>>> import numpy as np
>>> from numpy import linalg as LA
>>> np.set_printoptions(precision=1, suppress=True, linewidth=120)
>>> E = np.loadtxt("layer11.csv", delimiter=",")
>>> print(E)
[[ 0.  0.  0.]
 [ 0.  0.  0.]
 [ 7.  4. 14.]
 [ 3.  3.  7.]
 [ 3.  3.  7.]
 [ 0.  0.  0.]
 [ 0.  0.  0.]
 [ 0.  0.  0.]
 [ 2.  1.  2.]
 [ 0.  0.  0.]
 [ 0.  0.  0.]
 [ 2.  1.  2.]
 [ 0.  0.  0.]
 [ 5.  4.  9.]
 [ 0.  0.  0.]
 [ 3.  3.  7.]
 [ 0.  0.  0.]
 [ 3.  3.  7.]
 [ 2.  1.  2.]
 [ 2.  1.  2.]
 [ 3.  3.  7.]
 [ 4.  1.  7.]
 [ 0.  0.  0.]
 [ 3.  3.  7.]]
>>> d = LA.norm(E[:, None] - E[None], axis=-1)
>>> print(d[2].round(6).argsort(kind="stable")[:4])
[ 2 13  3  4]
>>> print(d[:5, :5])
[[ 0.   0.  16.2  8.2  8.2]
 [ 0.   0.  16.2  8.2  8.2]
 [16.2 16.2  0.   8.1  8.1]
 [ 8.2  8.2  8.1  0.   0. ]
 [ 8.2  8.2  8.1  0.   0. ]]
>>> print(d.mean(axis=1).argmax())
2
>>> print(LA.norm(E, axis=1))
[ 0.   0.  16.2  8.2  8.2  0.   0.   0.   3.   0.   0.   3.   0.  11.   0.   8.2  0.   8.2  3.   3.   8.2  8.1  0.
  8.2]
>>> print(d.shape)
(24, 24)
>>> Z = E[[13, 1]].astype(float)
>>> for _ in range(6):
...     z = LA.norm(E[:, None] - Z, axis=-1).argmin(axis=1)
...     Z = np.array([E[z == j].mean(axis=0) for j in range(2)])
... 
>>> print(z)
[1 1 0 0 0 1 1 1 1 1 1 1 1 0 1 0 1 0 1 1 0 0 1 0]
>>> print(np.abs(Z[1] - Z[0]).argmax())
2
>>> print(Z)
[[3.8 3.  8. ]
 [0.5 0.3 0.5]]
>>> print(np.bincount(z))
[ 9 15]
>>> W1 = np.array([[0, 1], [0, 1], [1, 0]])
>>> b = np.array([3, 5])
>>> act = np.maximum(E @ W1 + b, 0)
>>> print((act > 0).mean(axis=0))
[1. 1.]
>>> print(LA.matrix_rank(act))
2
>>> Z = np.array([[0, 1, 0], [1, -2, 1]])
>>> print(act @ Z)
[[  5.  -7.   5.]
 [  5.  -7.   5.]
 [ 16. -15.  16.]
 [ 11. -12.  11.]
 [ 11. -12.  11.]
 [  5.  -7.   5.]
 [  5.  -7.   5.]
 [  5.  -7.   5.]
 [  8. -11.   8.]
 [  5.  -7.   5.]
 [  5.  -7.   5.]
 [  8. -11.   8.]
 [  5.  -7.   5.]
 [ 14. -16.  14.]
 [  5.  -7.   5.]
 [ 11. -12.  11.]
 [  5.  -7.   5.]
 [ 11. -12.  11.]
 [  8. -11.   8.]
 [  8. -11.   8.]
 [ 11. -12.  11.]
 [ 10. -10.  10.]
 [  5.  -7.   5.]
 [ 11. -12.  11.]]
>>> print(W1 @ Z)
[[ 1 -2  1]
 [ 1 -2  1]
 [ 0  1  0]]
>>> mat = np.tanh(np.array([[0.2],
...     [-0.5],
...     [-1.0],
...     [-2.0],
...     [2.2],
...     [1.8],
...     [-1.5],
...     [-0.5],
...     [-0.1],
...     [-1.5],
...     [0.4],
...     [0.3],
...     [-0.5],
...     [1.2],
...     [-0.4],
...     [-1.5],
...     [-0.6],
...     [1.6],
...     [1.7],
...     [0.1],
...     [1.1],
...     [1.1],
...     [1.3],
...     [-0.4],
...     [-0.1],
...     [0.2]]) @ np.array([[-0.6, -0.3, 0.3]]))
>>> print(mat.round(1) + 0)
[[-0.1 -0.1  0.1]
 [ 0.3  0.1 -0.1]
 [ 0.5  0.3 -0.3]
 [ 0.8  0.5 -0.5]
 [-0.9 -0.6  0.6]
 [-0.8 -0.5  0.5]
 [ 0.7  0.4 -0.4]
 [ 0.3  0.1 -0.1]
 [ 0.1  0.   0. ]
 [ 0.7  0.4 -0.4]
 [-0.2 -0.1  0.1]
 [-0.2 -0.1  0.1]
 [ 0.3  0.1 -0.1]
 [-0.6 -0.3  0.3]
 [ 0.2  0.1 -0.1]
 [ 0.7  0.4 -0.4]
 [ 0.3  0.2 -0.2]
 [-0.7 -0.4  0.4]
 [-0.8 -0.5  0.5]
 [-0.1  0.   0. ]
 [-0.6 -0.3  0.3]
 [-0.6 -0.3  0.3]
 [-0.7 -0.4  0.4]
 [ 0.2  0.1 -0.1]
 [ 0.1  0.   0. ]
 [-0.1 -0.1  0.1]]
>>> d = LA.norm(mat[:, None] - mat[None], axis=-1)
>>> print(LA.norm(mat, axis=1))
[0.1 0.4 0.7 1.1 1.2 1.1 0.9 0.4 0.1 0.9 0.3 0.2 0.4 0.8 0.3 0.9 0.4 1.  1.  0.1 0.7 0.7 0.8 0.3 0.1 0.1]
>>> print(np.flatnonzero(d[3] < d.mean() / 2))
[ 3  6  9 15]
>>> print(d[3].round(6).argsort(kind="stable")[:4])
[ 3  6  9 15]
>>> print(d.shape)
(26, 26)
>>> print([round(float(x), 1) for x in LA.svd(mat, compute_uv=False)[:3]])
[3.5, 0.1, 0.0]
>>> print(np.argsort(-LA.norm(mat, axis=0).round(6), kind="stable")[:3])
[0 1 2]
>>> W0 = np.loadtxt("out3.csv", delimiter=",")
>>> print(W0)
[[ 0.  1. -1.]
 [-1.  0. -2.]
 [ 1.  2.  0.]]
>>> x0 = np.array([3, 0, -3])
>>> print(np.round(LA.eigvals(W0).real, 1) + 0)
[0. 0. 0.]
>>> print(x0 @ W0 @ x0)
0.0
>>> print(np.round(LA.det(W0), 1))
0.0
>>> print(np.round(LA.svd(W0, compute_uv=False), 1) + 0)
[2.4 2.4 0. ]
>>> q = LA.solve(np.eye(3) - W0, np.eye(3) + W0)
>>> print(np.round(q @ q.T, 1) + 0)
[[1. 0. 0.]
 [0. 1. 0.]
 [0. 0. 1.]]
>>> q, vecs = LA.qr(E[:, :2])[0], LA.qr(E[:, 2:])[0]
>>> sv = LA.svd(q.T @ vecs, compute_uv=False)
>>> print(round(LA.norm(q @ q.T - vecs @ vecs.T, 2), 1))
1.0
>>> print(sv)
[1.]
>>> K = np.loadtxt("sample0.csv", delimiter=",")
>>> print(K)
[[ 1.  -0.1  0. ]
 [-0.1  1.9 -0.3]
 [ 0.  -0.3  1.1]]
>>> # equal to its transpose
>>> M2 = LA.inv(K)
>>> print(np.round(LA.slogdet(K)[0], 1))
1.0
>>> print(np.round(LA.inv(M2), 1) + 0)
[[ 1.  -0.1  0. ]
 [-0.1  1.9 -0.3]
 [ 0.  -0.3  1.1]]
>>> print(np.round(LA.det(K) * M2, 1) + 0)
[[2.  0.1 0. ]
 [0.1 1.1 0.3]
 [0.  0.3 1.9]]
>>> rng = np.random.default_rng(9114)
>>> z = rng.permutation(3)
>>> print(z)
[1 2 0]
>>> M2 = K[z][:, z]
>>> print(np.trace(M2))
4.0
>>> print(np.diag(M2))
[1.9 1.1 1. ]
>>> print(round(float(LA.det(M2)), 1), round(LA.det(K[z]), 1))
2.0 2.0
>>> print(np.sort(np.abs(LA.eigvals(M2))))
[1. 1. 2.]
>>> evals, vecs = LA.eigh(K)
>>> x0 = np.array([-3, -1, 3])
>>> print(x0 @ K @ x0)
22.0
>>> print(np.abs(K).sum(axis=1).max(), round(float(np.abs(evals).max()), 1))
2.3 2.0
>>> print((np.sign(vecs[:, -1].round(6)) == np.sign(vecs[0, -1].round(6))).astype(int))
[1 0 1]
>>> print(np.round(vecs * np.abs(evals) @ vecs.T, 1) + 0)
[[ 1.  -0.1  0. ]
 [-0.1  1.9 -0.3]
 [ 0.  -0.3  1.1]]
>>> print(round(float(x0 @ K @ x0 / (x0 @ x0)), 1), np.round(evals[0], 1), round(evals[-1], 1))
1.2 1.0 2.0
>>> x0 = np.ones(3)
>>> for _ in range(5):
...     x0 = K @ x0
...     x0 /= LA.norm(x0)
...     print(round(x0 @ K @ x0, 1))
... 
1.3
1.7
1.9
2.0
2.0
>>> print(round(float(LA.eigvalsh(K)[-1]), 1))
2.0
>>> feats = np.load("x.npy")
>>> print(feats)
[[1 3 3]
 [1 2 0]
 [3 2 2]
 [1 2 0]]
>>> P = feats @ LA.solve(feats.T @ feats, feats.T)
>>> print(LA.eigvalsh(P))
[0. 1. 1. 1.]
>>> print(P.round(1) + 0)
[[1.  0.  0.  0. ]
 [0.  0.5 0.  0.5]
 [0.  0.  1.  0. ]
 [0.  0.5 0.  0.5]]
>>> print(np.allclose(P @ P, P))
True
>>> print(P @ feats[:, 2])
[3. 0. 2. 0.]
>>> M2 = feats / LA.norm(feats, axis=1, keepdims=True)
>>> gram = M2 @ M2.T
>>> print(np.round(np.degrees(np.arccos(np.clip(gram[2, 1], -1, 1))), 1))
40.6
>>> print((np.abs(gram) > 0.9).astype(int))
[[1 0 0 0]
 [0 1 0 1]
 [0 0 1 0]
 [0 1 0 1]]
>>> print((gram - 2 * np.eye(4)).round(6).argmax(axis=1))
[2 3 0 1]
>>> print(gram)
[[1.  0.7 0.8 0.7]
 [0.7 1.  0.8 1. ]
 [0.8 0.8 1.  0.8]
 [0.7 1.  0.8 1. ]]
